$ ipython --no-banner

In [1]: import numpy as np

In [2]: np.set_printoptions(precision=3, suppress=True, linewidth=140, legacy="1.25")

In [3]: A = np.load("case0.npy")

In [4]: A
Out[4]: 
array([[-4.54,  3.15,  1.07,  1.71, -1.85, -4.66, -1.88, -1.08,  0.67],
       [-0.18,  0.86,  0.77,  0.28,  0.07,  0.01, -1.03, -0.68, -0.5 ],
       [ 3.69, -0.24, -0.09, -1.5 ,  3.67,  4.54, -1.44, -0.84, -1.11],
       [ 0.92,  0.53, -0.89, -0.95,  2.67,  1.42, -1.08, -0.44,  0.35],
       [-2.5 ,  0.01, -0.6 ,  0.71, -1.94, -3.07,  1.19,  0.8 ,  1.23],
       [-0.75, -1.47,  0.  ,  0.63, -2.72, -1.46,  2.22,  1.2 ,  0.24],
       [ 0.05, -1.57, -0.38,  0.13, -1.58, -0.46,  1.98,  1.12,  0.26],
       [-0.78,  3.58,  2.47,  0.8 ,  1.09,  0.07, -4.25, -2.68, -1.54],
       [-0.86,  0.13, -0.88, -0.13,  0.26, -0.95,  0.27,  0.32,  0.91],
       [ 3.46, -2.48, -1.66, -1.72,  2.26,  3.6 ,  1.56,  1.04,  0.1 ],
       [-0.27, -1.72, -0.64,  0.16, -1.82, -0.89,  2.33,  1.36,  0.55],
       [ 0.03, -0.6 , -1.05, -0.42,  0.43, -0.08,  0.78,  0.6 ,  0.75]])

In [5]: Uu, sv, VT = np.linalg.svd(A)

In [6]: sv.round(3) + 0
Out[6]: array([13.368, 10.679,  3.576,  0.   ,  0.   ,  0.   ,  0.   ,  0.   ,  0.   ])

In [7]: np.argmax(sv[:-1] / (sv[1:] + 1e-6)) + 1
Out[7]: 3

In [8]: Y = Uu[:, :3] @ np.diag(sv[:3]) @ VT[:3]

In [9]: round(float(np.abs(A - Y).max()), 3)
Out[9]: 0.0

In [10]: Y.round(3) + 0
Out[10]: 
array([[-4.54,  3.15,  1.07,  1.71, -1.85, -4.66, -1.88, -1.08,  0.67],
       [-0.18,  0.86,  0.77,  0.28,  0.07,  0.01, -1.03, -0.68, -0.5 ],
       [ 3.69, -0.24, -0.09, -1.5 ,  3.67,  4.54, -1.44, -0.84, -1.11],
       [ 0.92,  0.53, -0.89, -0.95,  2.67,  1.42, -1.08, -0.44,  0.35],
       [-2.5 ,  0.01, -0.6 ,  0.71, -1.94, -3.07,  1.19,  0.8 ,  1.23],
       [-0.75, -1.47,  0.  ,  0.63, -2.72, -1.46,  2.22,  1.2 ,  0.24],
       [ 0.05, -1.57, -0.38,  0.13, -1.58, -0.46,  1.98,  1.12,  0.26],
       [-0.78,  3.58,  2.47,  0.8 ,  1.09,  0.07, -4.25, -2.68, -1.54],
       [-0.86,  0.13, -0.88, -0.13,  0.26, -0.95,  0.27,  0.32,  0.91],
       [ 3.46, -2.48, -1.66, -1.72,  2.26,  3.6 ,  1.56,  1.04,  0.1 ],
       [-0.27, -1.72, -0.64,  0.16, -1.82, -0.89,  2.33,  1.36,  0.55],
       [ 0.03, -0.6 , -1.05, -0.42,  0.43, -0.08,  0.78,  0.6 ,  0.75]])

In [11]: np.round(np.linalg.norm(A - Y) / np.linalg.norm(A), 3)
Out[11]: 0.0

In [12]: np.round(np.linalg.norm(A, 2) / np.linalg.norm(A), 3)
Out[12]: 0.765

In [13]: [round(float(x), 3) for x in np.linalg.svd(A, compute_uv=False)[:3]]
Out[13]: [13.368, 10.679, 3.576]

In [14]: M = np.load("sample5.npy")

In [15]: M
Out[15]: 
array([[ 0,  1,  1],
       [ 2,  1,  3],
       [ 3,  2,  4],
       [ 4,  2,  7],
       [ 6,  4,  7],
       [ 6,  6,  9],
       [ 8,  6, 12],
       [ 8,  9, 15],
       [ 9, 12, 17],
       [ 9, 15, 20],
       [ 9, 17, 20],
       [12, 19, 20],
       [15, 19, 21]])

In [16]: Ac = (M - M.mean(axis=0)) / M.std(axis=0)

In [17]: Ac.std(axis=0)
Out[17]: array([1., 1., 1.])

In [18]: np.argwhere(np.abs(Ac) > 2)
Out[18]: array([[12,  0]])

In [19]: c = np.linalg.lstsq(np.delete(Ac, 1, axis=1), Ac[:, 1])[0]

In [20]: np.abs(c).argmax()
Out[20]: 1

In [21]: c
Out[21]: array([0.139, 0.835])

In [22]: F = np.load("run16.npy")

In [23]: F
Out[23]: 
array([[ 2,  2,  0, -2, -2,  0],
       [ 0,  2,  2,  0, -2, -2],
       [-2,  0,  2,  2,  0, -2],
       [-2, -2,  0,  2,  2,  0],
       [ 0, -2, -2,  0,  2,  2],
       [ 2,  0, -2, -2,  0,  2]])

In [24]: r = np.linalg.matrix_rank(F)

In [25]: r
Out[25]: 2

In [26]: N = np.linalg.svd(F)[2][r:].T

In [27]: N @ N.T
Out[27]: 
array([[ 0.667, -0.167,  0.167,  0.333,  0.167, -0.167],
       [-0.167,  0.667, -0.167,  0.167,  0.333,  0.167],
       [ 0.167, -0.167,  0.667, -0.167,  0.167,  0.333],
       [ 0.333,  0.167, -0.167,  0.667, -0.167,  0.167],
       [ 0.167,  0.333,  0.167, -0.167,  0.667, -0.167],
       [-0.167,  0.167,  0.333,  0.167, -0.167,  0.667]])

In [28]: [int(np.linalg.matrix_rank(F[:, :j + 1])) for j in range(6)]
Out[28]: [1, 2, 2, 2, 2, 2]

In [29]: [int(np.linalg.matrix_rank(np.delete(F, i, axis=0))) for i in range(6)]
Out[29]: [2, 2, 2, 2, 2, 2]

In [30]: np.round(F @ N, 3) + 0
Out[30]: 
array([[0., 0., 0., 0.],
       [0., 0., 0., 0.],
       [0., 0., 0., 0.],
       [0., 0., 0., 0.],
       [0., 0., 0., 0.],
       [0., 0., 0., 0.]])

In [31]: x0 = np.array([-4, 5, -1, 4, -5, -5])

In [32]: h1 = np.maximum(F @ x0, 0)

In [33]: np.maximum(F @ (3 * x0), 0)
Out[33]: array([12, 84, 72,  0,  0,  0])

In [34]: np.maximum(F @ x0, 0) - np.maximum(-F @ x0, 0)
Out[34]: array([  4,  28,  24,  -4, -28, -24])

In [35]: F * (h1 > 1e-9)[:, None]
Out[35]: 
array([[ 2,  2,  0, -2, -2,  0],
       [ 0,  2,  2,  0, -2, -2],
       [-2,  0,  2,  2,  0, -2],
       [ 0,  0,  0,  0,  0,  0],
       [ 0,  0,  0,  0,  0,  0],
       [ 0,  0,  0,  0,  0,  0]])

In [36]: rng = np.random.default_rng(3446)

In [37]: labels = rng.permutation(6)

In [38]: labels
Out[38]: array([2, 3, 4, 1, 0, 5])

In [39]: Y = F[labels][:, labels]

In [40]: np.allclose(Y, F)
Out[40]: False

In [41]: np.round(np.sort(np.abs(np.linalg.eigvals(Y))), 3) + 0
Out[41]: array([0.   , 0.   , 0.   , 0.   , 6.928, 6.928])

In [42]: np.diag(Y)
Out[42]: array([2, 2, 2, 2, 2, 2])

In [43]: np.trace(Y)
Out[43]: 12

In [44]: Y
Out[44]: 
array([[ 2,  2,  0,  0, -2, -2],
       [ 0,  2,  2, -2, -2,  0],
       [-2,  0,  2, -2,  0,  2],
       [ 2,  0, -2,  2,  0, -2],
       [ 0, -2, -2,  2,  2,  0],
       [-2, -2,  0,  0,  2,  2]])

In [45]: Uu, sv, VT = np.linalg.svd(Y)

In [46]: evecs = VT[:(sv > 1e-8).sum()]

In [47]: x0 = Y[3] + -1 * Y[5] + rng.integers(2) * np.eye(6)[2]

In [48]: x0
Out[48]: array([ 4.,  2., -2.,  2., -2., -4.])

In [49]: np.allclose(evecs.T @ evecs @ x0, x0)
Out[49]: True

In [50]: evecs.T @ evecs
Out[50]: 
array([[ 0.333,  0.167, -0.167,  0.167, -0.167, -0.333],
       [ 0.167,  0.333,  0.167, -0.167, -0.333, -0.167],
       [-0.167,  0.167,  0.333, -0.333, -0.167,  0.167],
       [ 0.167, -0.167, -0.333,  0.333,  0.167, -0.167],
       [-0.167, -0.333, -0.167,  0.167,  0.333,  0.167],
       [-0.333, -0.167,  0.167, -0.167,  0.167,  0.333]])

In [51]: np.linalg.matrix_rank(np.vstack([Y, x0]))
Out[51]: 2

In [52]: round(float(np.linalg.norm(x0 - evecs.T @ evecs @ x0)), 3)
Out[52]: 0.0
